In [1]: import numpy as np

In [2]: np.set_printoptions(precision=2, suppress=True, linewidth=140)

In [3]: F = np.load("arr.npy")

In [4]: print(F)
[[2 1 2 1 2 1]
 [0 1 0 1 0 1]
 [2 2 2 2 2 2]
 [2 1 2 1 2 1]
 [0 1 0 1 0 1]
 [2 2 2 2 2 2]]

In [5]: print(np.round(np.linalg.norm(F, 2) / np.linalg.norm(F), 2))
0.97

In [6]: print(np.argsort(-np.linalg.norm(F, axis=0).round(6), kind="stable")[:3])
[0 2 4]

In [7]: print(np.round(np.trace(np.linalg.pinv(F) @ F), 2))
2.0

In [8]: print(np.round(F @ np.linalg.pinv(F) @ F, 2) + 0)
[[2. 1. 2. 1. 2. 1.]
 [0. 1. 0. 1. 0. 1.]
 [2. 2. 2. 2. 2. 2.]
 [2. 1. 2. 1. 2. 1.]
 [0. 1. 0. 1. 0. 1.]
 [2. 2. 2. 2. 2. 2.]]

In [9]: print(np.linalg.lstsq(F[:-1].T, F[-1])[2])
2

In [10]: arr = np.load("mat.npy")

In [11]: print(arr)
[[ -2  -1   0   1   2   3   4   5   6   7   8   9  10  11]
 [ 12  13  14  15  16  17  18  19  20  21  22  23  24  25]
 [ 26  27  28  29  30  31  32  33  34  35  36  37  38  39]
 [ 40  41  42  43  44  45  46  47  48  49  50  51  52  53]
 [ 54  55  56  57  58  59  60  61  62  63  64  65  66  67]
 [ 68  69  70  71  72  73  74  75  76  77  78  79  80  81]
 [ 82  83  84  85  86  87  88  89  90  91  92  93  94  95]
 [ 96  97  98  99 100 101 102 103 104 105 106 107 108 109]
 [110 111 112 113 114 115 116 117 118 119 120 121 122 123]]

In [12]: x = np.array([2, 1, 0, 2, 2, 3, 1, 1, 3, -3, -2, -3, -2, -3])

In [13]: print((arr @ x).argmax())
8

In [14]: print(arr @ x)
[-80 -52 -24   4  32  60  88 116 144]

In [15]: print(arr @ np.eye(14)[3])
[  1.  15.  29.  43.  57.  71.  85.  99. 113.]

In [16]: print(np.einsum("ij,j->i", arr, x))
[-80 -52 -24   4  32  60  88 116 144]

In [17]: print(arr @ np.ones(14))
[  63.  259.  455.  651.  847. 1043. 1239. 1435. 1631.]

In [18]: print((arr * x).sum(axis=1))
[-80 -52 -24   4  32  60  88 116 144]

In [19]: print([round(float(x), 2) for x in np.linalg.svd(arr, compute_uv=False)[:3]])
[792.05, 23.18, 0.0]

In [20]: print(np.argsort(-np.linalg.norm(arr, axis=0).round(6), kind="stable")[:3])
[13 12 11]

In [21]: print(np.linalg.matrix_rank(arr, rtol=0.1))
1

In [22]: E = np.load("dump.npy")

In [23]: print(E)
[[  0.7 -28.   -1.   -0.3   1.5]
 [  0.6   4.   -0.9  -0.5  -0.6]
 [  0.2  14.   -1.1  -0.3  -1.2]
 [  0.2  18.    0.    0.5   1.2]
 [  1.4 -12.   -0.5  -0.7  -1.2]
 [ -0.3  -6.   -0.7  -1.    0. ]]

In [24]: print(round(np.linalg.norm(E, 2) / np.linalg.norm(E), 2))
1.0

In [25]: print(np.argsort(-np.linalg.norm(E, axis=0).round(6), kind="stable")[:3])
[1 4 2]

In [26]: print([round(float(x), 2) for x in np.linalg.svd(E, compute_uv=False)[:3]])
[38.75, 2.96, 1.9]

In [27]: print(np.linalg.matrix_rank(E, rtol=0.1))
1

In [28]: print(np.abs(np.linalg.svd(E)[2][-1]))
[0.23 0.02 0.48 0.81 0.23]

In [29]: print(np.linalg.cond(E) > 100)
False

In [30]: print(round(np.linalg.norm(E[3] - E[5]), 2))
24.09

In [31]: print(np.linalg.norm(E, axis=1))
[28.07  4.22 14.1  18.05 12.17  6.13]

In [32]: t3 = np.stack([E, -1 * E, E[::-1]])

In [33]: print((t3 @ E.T).shape)
(3, 6, 6)

In [34]: print(np.linalg.matrix_rank(t3))
[5 5 5]

In [35]: Q, R = np.linalg.qr(E)

In [36]: print(np.trace(Q @ Q.T))
5.0

In [37]: print(np.round(Q @ R, 2) + 0)
[[  0.7 -28.   -1.   -0.3   1.5]
 [  0.6   4.   -0.9  -0.5  -0.6]
 [  0.2  14.   -1.1  -0.3  -1.2]
 [  0.2  18.    0.    0.5   1.2]
 [  1.4 -12.   -0.5  -0.7  -1.2]
 [ -0.3  -6.   -0.7  -1.    0. ]]

In [38]: print(np.abs(np.diag(R)))
[ 1.73 35.73  1.57  0.89  1.71]

In [39]: print(round(float(abs(R[0, 0])), 2), np.round(np.linalg.norm(E[:, 0]), 2))
1.73 1.73

In [40]: print(R)
[[ -1.73  14.95   1.13   0.67   0.57]
 [  0.   -35.73  -0.06  -0.44   0.95]
 [  0.     0.     1.57   0.86   0.24]
 [  0.     0.     0.    -0.89  -1.65]
 [  0.     0.     0.     0.     1.71]]

In [41]: mat = np.load("x.npy")

In [42]: print(mat)
[[0 0 1 0 0 0 0 1 0 0 0 0]
 [0 0 1 0 0 0 0 0 0 0 0 0]
 [1 1 0 0 1 1 1 0 0 1 1 0]
 [0 0 0 0 0 0 0 0 0 0 0 0]
 [0 0 1 0 0 0 0 1 0 1 0 0]
 [0 0 1 0 0 0 0 0 0 0 0 0]
 [0 0 1 0 0 0 0 0 0 0 0 0]
 [1 0 0 0 1 0 0 0 0 0 1 0]
 [0 0 0 0 0 0 0 0 0 0 0 1]
 [0 0 1 0 1 0 0 0 0 0 1 0]
 [0 0 1 0 0 0 0 1 0 1 0 0]
 [0 0 0 0 0 0 0 0 1 0 0 0]]

In [43]: print(mat.sum(axis=0))
[2 1 7 0 3 1 1 3 1 3 3 1]

In [44]: print(np.trace(mat @ mat @ mat) // 6)
2

In [45]: L = np.diag(mat.sum(axis=1)) - mat

In [46]: print(L @ np.ones(12))
[0. 0. 0. 0. 0. 0. 0. 0. 0. 0. 0. 0.]

In [47]: print(round(np.linalg.det(L[1:, 1:])))
0

In [48]: rank = np.linalg.matrix_rank(mat)

In [49]: print(rank)
8

In [50]: N = np.linalg.svd(mat)[2][rank:].T

In [51]: print(N.shape)
(12, 4)

In [52]: print(np.linalg.matrix_rank(mat.T @ mat), np.linalg.matrix_rank(mat @ mat.T))
8 8

In [53]: print([int(np.linalg.matrix_rank(mat[:i])) for i in range(1, len(mat) + 1)])
[1, 2, 3, 3, 4, 4, 4, 5, 6, 7, 7, 8]

In [54]: print(np.allclose(mat @ N, 0))
True

In [55]: print([int(np.linalg.matrix_rank(mat[:, :j + 1])) for j in range(12)])
[1, 2, 3, 3, 4, 4, 4, 5, 6, 7, 7, 8]

In [56]: U, sigma, Vh = np.linalg.svd(arr)

In [57]: print(np.argmax(sigma[:-1] / (sigma[1:] + 1e-6)) + 1)
2

In [58]: print(sigma.round(2) + 0)
[792.05  23.18   0.     0.     0.     0.     0.     0.     0.  ]

In [59]: A2 = U[:, :2] @ np.diag(sigma[:2]) @ Vh[:2]

In [60]: print(np.round(np.linalg.norm(arr - A2) / np.linalg.norm(arr), 2))
0.0

In [61]: print(A2.round(2) + 0)
[[ -2.  -1.   0.   1.   2.   3.   4.   5.   6.   7.   8.   9.  10.  11.]
 [ 12.  13.  14.  15.  16.  17.  18.  19.  20.  21.  22.  23.  24.  25.]
 [ 26.  27.  28.  29.  30.  31.  32.  33.  34.  35.  36.  37.  38.  39.]
 [ 40.  41.  42.  43.  44.  45.  46.  47.  48.  49.  50.  51.  52.  53.]
 [ 54.  55.  56.  57.  58.  59.  60.  61.  62.  63.  64.  65.  66.  67.]
 [ 68.  69.  70.  71.  72.  73.  74.  75.  76.  77.  78.  79.  80.  81.]
 [ 82.  83.  84.  85.  86.  87.  88.  89.  90.  91.  92.  93.  94.  95.]
 [ 96.  97.  98.  99. 100. 101. 102. 103. 104. 105. 106. 107. 108. 109.]
 [110. 111. 112. 113. 114. 115. 116. 117. 118. 119. 120. 121. 122. 123.]]

In [62]: print(round(float(np.abs(arr - A2).max()), 2))
0.0

In [63]: X = np.load("sample4.npy")

In [64]: print(X)
[[ -1  -1  -1  -1  -1  -1  -1  -1  -1  -1  -1  -1]
 [ -1  -2  -2  -2  -2  -2  -2  -2  -2  -2  -2  -2]
 [ -1  -2  -3  -3  -3  -3  -3  -3  -3  -3  -3  -3]
 [ -1  -2  -3  -4  -4  -4  -4  -4  -4  -4  -4  -4]
 [ -1  -2  -3  -4  -5  -5  -5  -5  -5  -5  -5  -5]
 [ -1  -2  -3  -4  -5  -6  -6  -6  -6  -6  -6  -6]
 [ -1  -2  -3  -4  -5  -6  -7  -7  -7  -7  -7  -7]
 [ -1  -2  -3  -4  -5  -6  -7  -8  -8  -8  -8  -8]
 [ -1  -2  -3  -4  -5  -6  -7  -8  -9  -9  -9  -9]
 [ -1  -2  -3  -4  -5  -6  -7  -8  -9 -10 -10 -10]
 [ -1  -2  -3  -4  -5  -6  -7  -8  -9 -10 -11 -11]
 [ -1  -2  -3  -4  -5  -6  -7  -8  -9 -10 -11 -12]]

In [65]: t3 = np.stack([X, -3 * X, X[::-1]])

In [66]: print(np.linalg.matrix_rank(t3.reshape(3, -1)))
2

In [67]: print(np.linalg.norm(t3, axis=(1, 2)))
[ 63.89 191.67  63.89]

In [68]: print((t3 @ X.T).shape)
(3, 12, 12)

In [69]: print(np.linalg.det(t3))
[     1. 531441.      1.]

In [70]: print(np.linalg.matrix_rank(t3))
[12 12 12]

In [71]: u = np.array([0, 0, 4, -1, -1, 1, 5, -1, 3, 3, 4, -2])

In [72]: A2 = X + np.outer(u, np.eye(12)[2])

In [73]: print(np.linalg.matrix_rank(np.linalg.inv(A2) - np.linalg.inv(X), tol=1e-8))
1

In [74]: print(np.round(np.linalg.det(A2) / np.linalg.det(X), 2), round(1 + np.linalg.solve(X, u)[2], 2))
-8.0 -8.0

In [75]: rank = np.linalg.matrix_rank(F)

In [76]: print(rank)
2

In [77]: N = np.linalg.svd(F)[2][rank:].T

In [78]: print([int(np.linalg.matrix_rank(F[:i])) for i in range(1, len(F) + 1)])
[1, 2, 2, 2, 2, 2]

In [79]: print(N.shape)
(6, 4)

In [80]: print(np.round(F @ N, 2) + 0)
[[0. 0. 0. 0.]
 [0. 0. 0. 0.]
 [0. 0. 0. 0.]
 [0. 0. 0. 0.]
 [0. 0. 0. 0.]
 [0. 0. 0. 0.]]

In [81]: print(np.round(N @ N.T, 2) + 0)
[[ 0.67  0.   -0.33  0.   -0.33  0.  ]
 [ 0.    0.67  0.   -0.33  0.   -0.33]
 [-0.33  0.    0.67  0.   -0.33  0.  ]
 [ 0.   -0.33  0.    0.67  0.   -0.33]
 [-0.33  0.   -0.33  0.    0.67  0.  ]
 [ 0.   -0.33  0.   -0.33  0.    0.67]]

In [82]: print([int(np.linalg.matrix_rank(F[:, :j + 1])) for j in range(6)])
[1, 2, 2, 2, 2, 2]

In [83]: print(np.linalg.matrix_rank(F.T @ F), np.linalg.matrix_rank(F @ F.T))
2 2

In [84]: print([int(np.linalg.matrix_rank(np.delete(F, i, axis=0))) for i in range(6)])
[2, 2, 2, 2, 2, 2]

In [85]: print(np.allclose(F @ N, 0))
True

In [86]: A2 = X[0, 0] * X[1:] - np.outer(X[1:, 0], X[0])

In [87]: print(A2)
[[ 0  1  1  1  1  1  1  1  1  1  1  1]
 [ 0  1  2  2  2  2  2  2  2  2  2  2]
 [ 0  1  2  3  3  3  3  3  3  3  3  3]
 [ 0  1  2  3  4  4  4  4  4  4  4  4]
 [ 0  1  2  3  4  5  5  5  5  5  5  5]
 [ 0  1  2  3  4  5  6  6  6  6  6  6]
 [ 0  1  2  3  4  5  6  7  7  7  7  7]
 [ 0  1  2  3  4  5  6  7  8  8  8  8]
 [ 0  1  2  3  4  5  6  7  8  9  9  9]
 [ 0  1  2  3  4  5  6  7  8  9 10 10]
 [ 0  1  2  3  4  5  6  7  8  9 10 11]]

In [88]: print(np.flatnonzero(~A2.round(6).any(axis=1)))
[]

In [89]: m1 = np.load("out17.npy")

In [90]: print(m1)
[[ -2   1   2   0  -1   0  -1   0   0   2  -2   2   0   0]
 [ -4  -1   0   1   1  -2  -1   2   2   1  -1   2   2   0]
 [ -2   1  -1   3   3  -4  -1   3   3   3  -1   0   4   1]
 [ -4   2  -1   5   3  -6   0   3   5   4   0   2   2   1]
 [ -6   0   1   4   3  -6  -2   1   6   5  -1   3   1  -1]
 [ -8  -1  -1   4   5  -4  -1   1   5   5  -3   5   1  -3]
 [ -6   0  -1   3   4  -4  -2   1   5   6  -4   7   2  -4]
 [ -8  -1   1   2   3  -6   0   2   6   7  -2   6   1  -4]
 [ -6  -3  -1   3   3  -7  -2   4   5   7  -1   6  -1  -3]
 [ -4  -2   1   3   5  -9  -4   4   6   7  -1   8  -1  -3]
 [ -3  -4   2   4   3  -9  -4   3   8   7  -3   8   0  -5]
 [ -5  -4   2   4   5  -9  -2   3   9   7  -1   7   1  -3]
 [ -7  -6   1   3   4  -7  -2   5   9   8   0   6   2  -4]
 [ -9  -6   0   2   2  -5   0   5   9   8  -1   7   3  -4]
 [ -9  -4   2   1   4  -4  -1   3   7   7   0   6   4  -3]
 [ -8  -2   3   1   2  -3  -2   5   9   9   0   4   6  -4]
 [ -7  -4   5   0   4  -2  -4   7  11   9   1   6   7  -3]
 [ -9  -5   6   2   5   0  -5   5  10   7   1   8   9  -2]
 [-11  -3   5   3   3   1  -5   4  10   5  -1   6   8  -4]
 [-10  -3   4   2   1  -1  -5   4   8   7  -2   6   7  -5]
 [-10  -1   3   0   1   0  -6   6   9   5  -3   8   9  -7]
 [ -8  -3   4   2   0   0  -6   8   8   5  -2   7   8  -9]
 [ -6  -2   6   4   0  -2  -7   7   8   3  -2   8   6 -10]
 [ -6  -2   7   2  -1   0  -8   8   7   1  -2   9   4  -8]
 [ -7   0   6   0   1   0  -9  10   8  -1  -4  11   2  -9]
 [ -6   0   8   2   1   0 -10  12   9  -3  -4   9   4  -8]
 [ -8   1  10   0   3   1 -11  11   8  -4  -4  11   6  -6]]

In [91]: A2 = np.c_[m1[:, :1] @ np.array([[2]]), np.array([-3, 3, -2, 1, 1, -2, 1, 3, -2, 0, 2, 3, 1, 0, 2, -1, 1, -2, 0, 2, 3, 0, 0, -1, 0, -2, -1])]

In [92]: print(A2)
[[ -4  -3]
 [ -8   3]
 [ -4  -2]
 [ -8   1]
 [-12   1]
 [-16  -2]
 [-12   1]
 [-16   3]
 [-12  -2]
 [ -8   0]
 [ -6   2]
 [-10   3]
 [-14   1]
 [-18   0]
 [-18   2]
 [-16  -1]
 [-14   1]
 [-18  -2]
 [-22   0]
 [-20   2]
 [-20   3]
 [-16   0]
 [-12   0]
 [-12  -1]
 [-14   0]
 [-12  -2]
 [-16  -1]]

In [93]: print(np.round(np.linalg.lstsq(m1, A2[:, 0])[0], 2) + 0)
[2. 0. 0. 0. 0. 0. 0. 0. 0. 0. 0. 0. 0. 0.]

In [94]: print(np.round(np.linalg.norm(A2 - m1 @ np.linalg.lstsq(m1, A2)[0], axis=0), 2) + 0)
[0.   5.04]

In [95]: print(np.linalg.norm(np.linalg.qr(m1)[0].T @ A2, axis=0) ** 2 / ((A2 ** 2).sum(axis=0) + 1e-12))
[1.  0.7]

In [96]: print(np.linalg.matrix_rank(A2))
2
